$ python3 -q
>>> import numpy as np
>>> from numpy import linalg as LA
>>> np.set_printoptions(suppress=True, linewidth=160)
>>> def rd(a):
...     return np.round(a, 2) + 0
... 
>>> mat = np.loadtxt("sample16.csv", delimiter=",")
>>> print(mat)
[[ 1.  1.  2.  2.  0.  2.  2.  0.  2.  2.]
 [ 3.  1.  4.  3.  1.  2.  3.  2.  3.  3.]
 [ 5.  2.  5.  4.  2.  3.  5.  2.  4.  5.]
 [ 5.  2.  7.  4.  2.  3.  6.  4.  4.  5.]
 [ 7.  3.  7.  4.  3.  4.  6.  4.  6.  6.]
 [ 9.  5.  9.  6.  4.  6.  7.  5.  7.  6.]
 [10.  5.  9.  6.  5.  8.  7.  7.  8.  7.]
 [12.  5.  9.  7.  6. 10.  7.  9. 10.  9.]
 [13.  5.  9.  9.  6. 12.  8. 10. 10.  9.]
 [14.  6. 11. 10.  8. 14. 10. 10. 10. 10.]
 [16.  6. 11. 11.  8. 15. 11. 10. 10. 10.]
 [16.  7. 12. 11.  8. 17. 11. 12. 11. 10.]
 [16.  9. 14. 13.  9. 17. 13. 14. 13. 10.]
 [17. 11. 16. 14. 10. 19. 13. 16. 15. 12.]
 [18. 12. 18. 15. 10. 21. 14. 16. 15. 12.]
 [19. 14. 18. 16. 10. 21. 15. 18. 17. 12.]
 [19. 16. 18. 18. 11. 21. 16. 20. 19. 13.]
 [19. 18. 20. 18. 13. 23. 16. 22. 19. 13.]
 [21. 20. 22. 19. 14. 25. 18. 24. 20. 15.]
 [23. 21. 22. 21. 14. 25. 18. 25. 22. 16.]
 [25. 21. 23. 21. 16. 27. 18. 27. 23. 17.]
 [26. 21. 24. 22. 16. 27. 18. 29. 23. 17.]
 [26. 21. 25. 24. 17. 28. 19. 31. 25. 18.]
 [27. 22. 27. 25. 17. 29. 20. 32. 25. 19.]
 [29. 23. 29. 26. 19. 31. 21. 32. 26. 21.]
 [30. 25. 30. 28. 20. 31. 23. 32. 27. 21.]
 [32. 27. 32. 29. 20. 31. 24. 32. 29. 21.]
 [34. 27. 33. 29. 20. 31. 25. 32. 31. 22.]
 [35. 29. 33. 30. 22. 32. 27. 33. 33. 23.]
 [37. 31. 35. 30. 23. 32. 28. 34. 34. 24.]
 [37. 32. 36. 30. 25. 32. 29. 36. 36. 25.]
 [39. 33. 36. 31. 26. 34. 30. 38. 36. 27.]
 [40. 33. 38. 31. 28. 35. 32. 40. 38. 29.]
 [40. 33. 39. 32. 28. 35. 34. 41. 40. 31.]
 [40. 33. 41. 32. 30. 36. 36. 41. 40. 33.]
 [42. 34. 42. 32. 32. 36. 38. 42. 41. 34.]
 [43. 36. 43. 34. 34. 36. 38. 43. 41. 36.]
 [44. 36. 44. 34. 35. 37. 38. 44. 43. 38.]
 [44. 38. 46. 36. 36. 39. 39. 44. 45. 40.]
 [44. 38. 48. 38. 36. 40. 40. 44. 45. 40.]
 [44. 40. 50. 38. 37. 40. 41. 45. 47. 42.]
 [44. 41. 50. 39. 37. 42. 43. 45. 49. 43.]
 [44. 43. 50. 41. 39. 42. 44. 46. 49. 43.]
 [46. 44. 52. 41. 39. 42. 45. 47. 49. 45.]
 [47. 44. 52. 43. 40. 42. 47. 49. 50. 45.]]
>>> W2 = mat[[3, 38]].astype(float)
>>> for _ in range(6):
...     idx = LA.norm(mat[:, None] - W2, axis=-1).argmin(axis=1)
...     W2 = np.array([mat[idx == j].mean(axis=0) for j in range(2)])
... 
>>> print(idx)
[0 0 0 0 0 0 0 0 0 0 0 0 0 0 0 0 0 0 0 0 0 0 1 1 1 1 1 1 1 1 1 1 1 1 1 1 1 1 1 1 1 1 1 1 1]
>>> print(rd(W2[1] - W2[0]))
[24.34 23.58 26.43 21.19 20.7  20.71 22.09 26.26 25.9  21.35]
>>> print(np.bincount(idx))
[22 23]
>>> F = np.array([[-1, -1, -2, -3, -3, -6],
...     [1, 1, 2, 3, 3, 6],
...     [-2, -1, 1, -6, -3, 3],
...     [-2, -2, -4, -2, -2, -4],
...     [2, 2, 4, 2, 2, 4],
...     [-4, -2, 2, -4, -2, 2]])
>>> print(np.argsort(-LA.norm(F, axis=0).round(6), kind="stable")[:3])
[5 3 2]
>>> print([round(float(x), 2) for x in LA.svd(F, compute_uv=False)[:3]])
[14.5, 9.85, 3.4]
>>> print(LA.cond(F) > 100)
True
>>> q, _ = LA.qr(np.array([[2.0, 0.5, -0.3, 0.1],
...     [1.4, -0.8, 1.8, 2.1],
...     [1.0, 1.8, 2.1, 0.0],
...     [0.7, -0.9, -1.2, 0.0]]))
>>> J = -2 * q
>>> print(rd(J))
[[ 1.47 -0.2  -1.03  0.86]
 [ 1.03  0.91  1.44  0.19]
 [ 0.73 -1.52  0.56 -0.92]
 [ 0.51  0.91 -0.73 -1.54]]
>>> B = LA.inv(J)
>>> print(rd(LA.det(J) * LA.det(B)))
1.0
>>> print(np.allclose(B, J.T))
False
>>> print(rd(J @ B))
[[1. 0. 0. 0.]
 [0. 1. 0. 0.]
 [0. 0. 1. 0.]
 [0. 0. 0. 1.]]
>>> E = np.load("w.npy")
>>> print(E)
[[  0   5  -6   2   3   3   3]
 [  1   0   0   5   5   4   0]
 [  0   2  -8   3   1   1   4]
 [  5   5  -8   4   2   5   4]
 [  3   0  -8   4   3   0   4]
 [  4   2 -10   0   5   5   5]
 [  5   1  -6   3   5   4   3]
 [  4   2 -10   4   5   5   5]
 [  1   2  -6   4   5   1   3]
 [  4   5  -8   2   3   0   4]
 [  3   1  -2   4   1   4   1]]
>>> U, s, Vt = LA.svd(E)
>>> print(np.argmax(s[:-1] / (s[1:] + 1e-6)) + 1)
6
>>> B = U[:, :6] @ np.diag(s[:6]) @ Vt[:6]
>>> print(LA.matrix_rank(E, rtol=0.05))
6
>>> print(rd(LA.norm(E - B, 2)), rd(s[6]))
0.0 0.0
>>> print(LA.matrix_rank(B))
6
>>> print(rd(B))
[[  0.   5.  -6.   2.   3.   3.   3.]
 [  1.   0.   0.   5.   5.   4.   0.]
 [  0.   2.  -8.   3.   1.   1.   4.]
 [  5.   5.  -8.   4.   2.   5.   4.]
 [  3.   0.  -8.   4.   3.   0.   4.]
 [  4.   2. -10.   0.   5.   5.   5.]
 [  5.   1.  -6.   3.   5.   4.   3.]
 [  4.   2. -10.   4.   5.   5.   5.]
 [  1.   2.  -6.   4.   5.   1.   3.]
 [  4.   5.  -8.   2.   3.   0.   4.]
 [  3.   1.  -2.   4.   1.   4.   1.]]
>>> M = np.loadtxt("x.csv", delimiter=",")
>>> print(M)
[[ 1.  2.  4.  2.  3.  1.  4.  0.  4.  1.  3.  0.]
 [ 3.  4.  6.  4.  5.  3.  6.  2.  6.  3.  5.  2.]
 [ 4.  5.  7.  5.  6.  4.  7.  3.  7.  4.  6.  3.]
 [-2. -1.  1. -1.  0. -2.  1. -3.  1. -2.  0. -3.]
 [ 4.  5.  7.  5.  6.  4.  7.  3.  7.  4.  6.  3.]
 [ 4.  5.  7.  5.  6.  4.  7.  3.  7.  4.  6.  3.]
 [-6. -5. -3. -5. -4. -6. -3. -7. -3. -6. -4. -7.]
 [-1.  0.  2.  0.  1. -1.  2. -2.  2. -1.  1. -2.]
 [-3. -2.  0. -2. -1. -3.  0. -4.  0. -3. -1. -4.]
 [ 4.  5.  7.  5.  6.  4.  7.  3.  7.  4.  6.  3.]
 [ 2.  3.  5.  3.  4.  2.  5.  1.  5.  2.  4.  1.]
 [-5. -4. -2. -4. -3. -5. -2. -6. -2. -5. -3. -6.]
 [-2. -1.  1. -1.  0. -2.  1. -3.  1. -2.  0. -3.]]
>>> U, s, Vt = LA.svd(M)
>>> evecs = Vt[:(s > 1e-8).sum()]
>>> rng = np.random.default_rng(966065)
>>> x0 = M[2] + -3 * M[10] + rng.integers(2) * np.eye(12)[5]
>>> print(x0)
[-2. -4. -8. -4. -6. -1. -8.  0. -8. -2. -6.  0.]
>>> print(np.allclose(evecs.T @ evecs @ x0, x0))
False
>>> print(rd(np.diag(evecs.T @ evecs)))
[0.13 0.08 0.23 0.08 0.12 0.13 0.23 0.26 0.23 0.13 0.12 0.26]
>>> print(rd(evecs.T @ evecs))
[[ 0.13  0.09  0.    0.09  0.04  0.13  0.    0.17  0.    0.13  0.04  0.17]
 [ 0.09  0.08  0.08  0.08  0.08  0.09  0.08  0.09  0.08  0.09  0.08  0.09]
 [ 0.    0.08  0.23  0.08  0.15  0.    0.23 -0.08  0.23  0.    0.15 -0.08]
 [ 0.09  0.08  0.08  0.08  0.08  0.09  0.08  0.09  0.08  0.09  0.08  0.09]
 [ 0.04  0.08  0.15  0.08  0.12  0.04  0.15  0.01  0.15  0.04  0.12  0.01]
 [ 0.13  0.09  0.    0.09  0.04  0.13  0.    0.17  0.    0.13  0.04  0.17]
 [ 0.    0.08  0.23  0.08  0.15  0.    0.23 -0.08  0.23  0.    0.15 -0.08]
 [ 0.17  0.09 -0.08  0.09  0.01  0.17 -0.08  0.26 -0.08  0.17  0.01  0.26]
 [ 0.    0.08  0.23  0.08  0.15  0.    0.23 -0.08  0.23  0.    0.15 -0.08]
 [ 0.13  0.09  0.    0.09  0.04  0.13  0.    0.17  0.    0.13  0.04  0.17]
 [ 0.04  0.08  0.15  0.08  0.12  0.04  0.15  0.01  0.15  0.04  0.12  0.01]
 [ 0.17  0.09 -0.08  0.09  0.01  0.17 -0.08  0.26 -0.08  0.17  0.01  0.26]]
>>> print(LA.matrix_rank(np.vstack([M, x0])))
3
>>> print(rd(LA.norm(x0 - evecs.T @ evecs @ x0)))
0.93
>>> x0 = np.array([-5, 0, -7, -9, -9, 4, 4, 8, 1, 8, -9, 3])
>>> h1 = np.maximum(M @ x0, 0)
>>> print(np.maximum(M @ x0, 0) - np.maximum(-M @ x0, 0))
[ -73.  -95. -106.  -40. -106. -106.    4.  -51.  -29. -106.  -84.   -7.  -40.]
>>> print(M.T @ h1)
[-24. -20. -12. -20. -16. -24. -12. -28. -12. -24. -16. -28.]
>>> r = LA.matrix_rank(M)
>>> print(r)
2
>>> null = LA.svd(M)[2][r:].T
>>> print(LA.matrix_rank(M.T @ M), LA.matrix_rank(M @ M.T))
2 2
>>> print(np.allclose(M @ null, 0))
True
>>> print(rd(null @ null.T))
[[ 0.87 -0.09  0.   -0.09 -0.04 -0.13  0.   -0.17  0.   -0.13 -0.04 -0.17]
 [-0.09  0.92 -0.08 -0.08 -0.08 -0.09 -0.08 -0.09 -0.08 -0.09 -0.08 -0.09]
 [ 0.   -0.08  0.77 -0.08 -0.15  0.   -0.23  0.08 -0.23  0.   -0.15  0.08]
 [-0.09 -0.08 -0.08  0.92 -0.08 -0.09 -0.08 -0.09 -0.08 -0.09 -0.08 -0.09]
 [-0.04 -0.08 -0.15 -0.08  0.88 -0.04 -0.15 -0.01 -0.15 -0.04 -0.12 -0.01]
 [-0.13 -0.09  0.   -0.09 -0.04  0.87  0.   -0.17  0.   -0.13 -0.04 -0.17]
 [ 0.   -0.08 -0.23 -0.08 -0.15  0.    0.77  0.08 -0.23  0.   -0.15  0.08]
 [-0.17 -0.09  0.08 -0.09 -0.01 -0.17  0.08  0.74  0.08 -0.17 -0.01 -0.26]
 [ 0.   -0.08 -0.23 -0.08 -0.15  0.   -0.23  0.08  0.77  0.   -0.15  0.08]
 [-0.13 -0.09  0.   -0.09 -0.04 -0.13  0.   -0.17  0.    0.87 -0.04 -0.17]
 [-0.04 -0.08 -0.15 -0.08 -0.12 -0.04 -0.15 -0.01 -0.15 -0.04  0.88 -0.01]
 [-0.17 -0.09  0.08 -0.09 -0.01 -0.17  0.08 -0.26  0.08 -0.17 -0.01  0.74]]
>>> print([int(LA.matrix_rank(M[:i])) for i in range(1, len(M) + 1)])
[1, 2, 2, 2, 2, 2, 2, 2, 2, 2, 2, 2, 2]
>>> print([int(LA.matrix_rank(M[:, :j + 1])) for j in range(12)])
[1, 2, 2, 2, 2, 2, 2, 2, 2, 2, 2, 2]
>>> print([int(LA.matrix_rank(np.delete(M, i, axis=0))) for i in range(13)])
[2, 2, 2, 2, 2, 2, 2, 2, 2, 2, 2, 2, 2]
